>>> import numpy as np
>>> from numpy import linalg as LA
>>> np.set_printoptions(precision=2, suppress=True, linewidth=100, legacy="1.25")
>>> feats = np.load("m.npy")
>>> feats
array([[ 0,  0,  0,  0],
       [ 2,  0,  0,  1],
       [ 0, -1,  2,  0],
       [ 0,  0, -2,  0]])
>>> Uu, s, VT = LA.svd(feats)
>>> V = VT[:(s > 1e-8).sum()]
>>> rng = np.random.default_rng(386117)
>>> vec = feats[2] + 3 * feats[3] + rng.integers(2) * np.eye(4)[0]
>>> vec
array([ 0., -1., -4.,  0.])
>>> np.allclose(V.T @ V @ vec, vec)
True
>>> np.round(V.T @ V, 2) + 0
array([[0.8, 0. , 0. , 0.4],
       [0. , 1. , 0. , 0. ],
       [0. , 0. , 1. , 0. ],
       [0.4, 0. , 0. , 0.2]])
>>> W = np.array([[-2, 3, -3, 3, 2, 3],
...     [1, 2, -1, 3, -3, 3],
...     [-1, 3, 3, -3, 1, -1],
...     [3, -3, -3, -3, 1, 2]])
>>> coef = np.array([1, 2, 2, 0, 0, 0])
>>> hid = np.maximum(feats @ W + coef, 0)
>>> hid
array([[1, 2, 2, 0, 0, 0],
       [0, 5, 0, 3, 5, 8],
       [0, 6, 9, 0, 5, 0],
       [3, 0, 0, 6, 0, 2]])
>>> W2 = np.array([[2, -2], [0, -1], [-2, 2], [-1, 2], [-1, 2], [0, 2]])
>>> hid @ W2
array([[ -2,   0],
       [ -8,  27],
       [-23,  22],
       [  0,  10]])
>>> W @ W2
array([[-3, 11],
       [ 4,  0],
       [-6, -1],
       [14, -9]])
>>> Uu, s, VT = LA.svd(feats)
>>> s
array([2.92, 2.24, 0.68, 0.  ])
>>> np.argmax(s[:-1] / (s[1:] + 1e-6)) + 1
3
>>> M2 = Uu[:, :3] @ np.diag(s[:3]) @ VT[:3]
>>> LA.matrix_rank(feats, rtol=0.05)
3
>>> np.round(LA.norm(feats - M2) / LA.norm(feats), 2)
0.0
>>> labels = rng.permutation(4)
>>> labels
array([2, 1, 3, 0])
>>> M2 = feats[labels][:, labels]
>>> np.trace(M2)
2
>>> M2
array([[ 2, -1,  0,  0],
       [ 0,  0,  1,  2],
       [-2,  0,  0,  0],
       [ 0,  0,  0,  0]])
>>> np.diag(M2)
array([2, 0, 0, 0])
>>> rk = LA.matrix_rank(M2)
>>> rk
3
>>> ns = LA.svd(M2)[2][rk:].T
>>> ns.shape
(4, 1)
>>> ns[:, 0] / ns[np.abs(ns[:, 0]).round(6).argmax(), 0]
array([-0. , -0. ,  1. , -0.5])
>>> ns @ ns.T
array([[ 0. ,  0. ,  0. ,  0. ],
       [ 0. ,  0. ,  0. ,  0. ],
       [ 0. ,  0. ,  0.8, -0.4],
       [ 0. ,  0. , -0.4,  0.2]])
>>> [int(LA.matrix_rank(M2[:i])) for i in range(1, len(M2) + 1)]
[1, 2, 3, 3]
>>> [int(LA.matrix_rank(M2[:, :j + 1])) for j in range(4)]
[1, 2, 3, 3]
>>> [int(LA.matrix_rank(np.delete(M2, i, axis=0))) for i in range(4)]
[2, 2, 2, 3]
>>> M2 @ ns
array([[0.],
       [0.],
       [0.],
       [0.]])
>>> m1 = np.loadtxt("x.csv", delimiter=",")
>>> m1
array([[ 0.,  0.,  0.,  0.,  8.],
       [ 0.,  0.,  0.,  0.,  0.],
       [ 0., -4.,  0.,  0.,  0.]])
>>> t3 = np.stack([m1, -1 * m1, m1[::-1]])
>>> t3.shape
(3, 3, 5)
>>> LA.matrix_rank(t3.reshape(3, -1))
2
>>> t3.sum(axis=0)
array([[ 0., -4.,  0.,  0.,  0.],
       [ 0.,  0.,  0.,  0.,  0.],
       [ 0.,  0.,  0.,  0.,  8.]])
>>> (t3 @ m1.T).shape
(3, 3, 3)
>>> LA.matrix_rank(t3)
array([2, 2, 2])
>>> W0 = np.loadtxt("run9.csv", delimiter=",")
>>> W0
array([[-3., -1., -1.],
       [-2.,  0.,  0.],
       [ 0.,  2.,  2.],
       [-3., -1., -1.],
       [ 1.,  3.,  3.]])
>>> # rows 0 and 3 are equal
>>> np.unique(W0.round(6), axis=0).shape
(4, 3)
>>> np.abs(np.diag(LA.qr(W0)[1])) > 1e-9
array([ True,  True, False])
>>> np.allclose(W0[:-1].T @ LA.lstsq(W0[:-1].T, W0[-1])[0], W0[-1])
True
>>> M2 = np.array([[4, -4, 3], [5, 5, -3], [-5, -5, 2]])
>>> np.vstack([W0, M2.T]).shape
(8, 3)
>>> np.einsum("ik,kj->ji", W0, M2)
array([[-12.,  -8.,   0., -12.,   4.],
       [ 12.,   8.,   0.,  12.,  -4.],
       [ -8.,  -6.,  -2.,  -8.,   0.]])
>>> rk = LA.matrix_rank(W0)
>>> rk
2
>>> ns = LA.svd(W0)[2][rk:].T
>>> ns @ ns.T
array([[ 0. ,  0. ,  0. ],
       [ 0. ,  0.5, -0.5],
       [ 0. , -0.5,  0.5]])
>>> LA.matrix_rank(W0.T @ W0), LA.matrix_rank(W0 @ W0.T)
(2, 2)
>>> ns[:, 0] / ns[np.abs(ns[:, 0]).round(6).argmax(), 0]
array([-0.,  1., -1.])
>>> M2 = np.array([[-1, 5], [-3, -5]])
>>> W2 = np.kron(M2, feats)
>>> W2.shape
(8, 8)
>>> arr = np.load("out17.npy")
>>> arr
array([[-0.7,  2. ],
       [-1. ,  2.3]])
>>> vals, V = LA.eig(arr)
>>> np.sort(LA.eigvals(arr @ arr))
array([0.09, 1.69])
>>> np.round(np.prod(vals), 2)
0.39
>>> np.round(arr @ V[:, 0] - vals[0] * V[:, 0], 2) + 0
array([0., 0.])
>>> vec = np.array([3, 5])
>>> target = arr @ vec
>>> coef, lr = np.zeros(2), 1 / LA.norm(arr, 2) ** 2
>>> for i in range(6):
...     coef -= lr * arr.T @ (arr @ coef - target)
...     if i % 1 == 0: print(i, round(LA.norm(arr @ coef - target), 2))
... 
0 0.55
1 0.55
2 0.55
3 0.55
4 0.55
5 0.55
>>> coef
array([-1.28,  3.29])
>>> round(float(LA.cond(arr)), 2)
27.6
>>> proj = np.triu(np.array([[2, -2], [-2, -1]]), 1) + np.eye(2)
>>> M2 = proj @ arr @ LA.inv(proj)
>>> np.round(np.trace(M2), 2), round(float(np.trace(arr)), 2)
(1.6, 1.6)
>>> LA.matrix_rank(M2)
2
>>> round(float(LA.det(M2)), 2)
0.39
>>> M2 = LA.inv(arr)
>>> round(LA.cond(arr), 2)
27.6
>>> LA.inv(M2)
array([[-0.7,  2. ],
       [-1. ,  2.3]])
>>> np.allclose(M2, arr.T)
False
>>> M2
array([[ 5.9 , -5.13],
       [ 2.56, -1.79]])
>>> LA.matrix_rank(arr, rtol=0.1)
1
>>> round(np.log10(LA.cond(arr)))
1
>>> np.abs(LA.svd(arr)[2][-1])
array([0.93, 0.37])
>>> LA.cond(arr) > 100
False
>>> E = np.load("layer17.npy")
>>> E
array([[6, 6, 7, 7, 7],
       [4, 4, 5, 5, 5],
       [3, 3, 4, 4, 4],
       [5, 5, 6, 6, 6],
       [5, 5, 6, 6, 6]])
>>> # columns 0 and 1 are equal
>>> round(LA.norm(E, 1), 2), round(float(LA.norm(E, np.inf)), 2)
(28.0, 33.0)
>>> np.round(LA.norm(E[1] - E[3]), 2)
2.24
>>> LA.norm(E, axis=0)
array([10.54, 10.54, 12.73, 12.73, 12.73])
>>> LA.norm(E, axis=1)
array([14.8 , 10.34,  8.12, 12.57, 12.57])
>>> E.sum(axis=1)
array([33, 23, 18, 28, 28])
>>> np.unravel_index(np.abs(E).argmax(), E.shape)
(0, 2)
>>> LA.matrix_rank(E)
2
>>> M2 = E[0, 0] * E[1:] - np.outer(E[1:, 0], E[0])
>>> M2
array([[0, 0, 2, 2, 2],
       [0, 0, 3, 3, 3],
       [0, 0, 1, 1, 1],
       [0, 0, 1, 1, 1]])
>>> LA.matrix_rank(M2), LA.matrix_rank(E)
(1, 2)
>>> E[:, 0] / E[0, 0]
array([1.  , 0.67, 0.5 , 0.83, 0.83])
>>> np.argsort(-LA.norm(M2, axis=0).round(6), kind="stable")[:3]
array([2, 3, 4])
>>> np.round(LA.norm(M2, 2) / LA.norm(M2), 2)
1.0
>>> [round(float(x), 2) for x in LA.svd(M2, compute_uv=False)[:3]]
[6.71, 0.0, 0.0]
>>> np.trace(E)
26
>>> np.allclose(E @ E.T, E.T @ E)
False
>>> LA.matrix_power(E, 2)
array([[151, 151, 184, 184, 184],
       [105, 105, 128, 128, 128],
       [ 82,  82, 100, 100, 100],
       [128, 128, 156, 156, 156],
       [128, 128, 156, 156, 156]])
>>> np.round(np.sort(np.abs(LA.eigvals(E))), 2) + 0
array([ 0.  ,  0.  ,  0.  ,  0.15, 25.85])
>>> M2 = np.array([[2, 1, 0, -2], [1, 0, 2, -2], [0, -2, 1, -2], [-2, 1, 0, 0]])
>>> M2[-1] = M2[0]
>>> mat = M2 + 0.05 * np.eye(4)
>>> mat
array([[ 2.05,  1.  ,  0.  , -2.  ],
       [ 1.  ,  0.05,  2.  , -2.  ],
       [ 0.  , -2.  ,  1.05, -2.  ],
       [ 2.  ,  1.  ,  0.  , -1.95]])
>>> M2 = mat / np.sqrt((mat ** 2).mean(axis=1, keepdims=True))
>>> mat - mat.mean(axis=1, keepdims=True)
array([[ 1.79,  0.74, -0.26, -2.26],
       [ 0.74, -0.21,  1.74, -2.26],
       [ 0.74, -1.26,  1.79, -1.26],
       [ 1.74,  0.74, -0.26, -2.21]])
>>> LA.matrix_rank(M2) == LA.matrix_rank(mat)
True
>>> LA.matrix_rank(mat, rtol=0.1)
3
>>> round(np.log10(LA.cond(mat)))
3
>>> np.abs(LA.svd(mat)[2][-1])
array([0.72, 0.43, 0.17, 0.52])
>>> proj = np.triu(np.array([[-1, 1, 0, 1], [1, 1, 2, 1], [-1, 0, -2, 0], [1, -1, -1, 1]]), 1) + np.eye(4)
>>> M2 = proj @ mat @ LA.inv(proj)
>>> np.round(LA.det(M2), 2)
-0.14
>>> np.round(np.trace(M2), 2), round(float(np.trace(mat)), 2)
(1.2, 1.2)
>>> M2
array([[ 5.05, -3.  ,  8.  , -8.  ],
       [ 3.  , -5.95, 16.  , -5.  ],
       [ 0.  , -2.  ,  5.05,  0.  ],
       [ 2.  , -1.  ,  2.  , -2.95]])
>>> vec = np.array([2, 0, 2, -3])
>>> target = mat @ vec
>>> target
array([10.1 , 12.  ,  8.1 ,  9.85])
>>> np.round(LA.solve(mat, -2 * target), 2) + 0
array([-4.,  0., -4.,  6.])
>>> np.round(LA.solve(mat, mat[:, 0]), 2) + 0
array([1., 0., 0., 0.])
>>> np.round(LA.solve(mat, target), 2) + 0
array([ 2.,  0.,  2., -3.])
>>> u = np.array([3, 1, 0, 1])
>>> M2 = mat + np.outer(u, np.eye(4)[0])
>>> LA.matrix_rank(LA.inv(M2) - LA.inv(mat), tol=1e-8)
1
>>> LA.matrix_rank(M2 - mat)
1
>>> np.round(LA.det(M2) / LA.det(mat), 2), round(float(1 + LA.solve(mat, u)[0]), 2)
(142.62, 142.62)
>>> K = np.array([[3, 4, 5, 6, 7],
...     [8, 9, 10, 11, 12],
...     [13, 14, 15, 16, 17],
...     [18, 19, 20, 21, 22],
...     [23, 24, 25, 26, 27]])
>>> # looks like rank 2
>>> Uu, s, VT = LA.svd(K)
>>> s.round(2) + 0
array([83.16,  3.01,  0.  ,  0.  ,  0.  ])
>>> np.argmax(s[:-1] / (s[1:] + 1e-6)) + 1
2
>>> M2 = Uu[:, :2] @ np.diag(s[:2]) @ VT[:2]
>>> LA.matrix_rank(M2)
2
>>> np.round(np.abs(K - M2).max(), 2)
0.0
>>> M2
array([[ 3.,  4.,  5.,  6.,  7.],
       [ 8.,  9., 10., 11., 12.],
       [13., 14., 15., 16., 17.],
       [18., 19., 20., 21., 22.],
       [23., 24., 25., 26., 27.]])
>>> np.unique(M2.round(6), axis=0).shape
(5, 5)
>>> np.allclose(M2[:-1].T @ LA.lstsq(M2[:-1].T, M2[-1])[0], M2[-1])
True
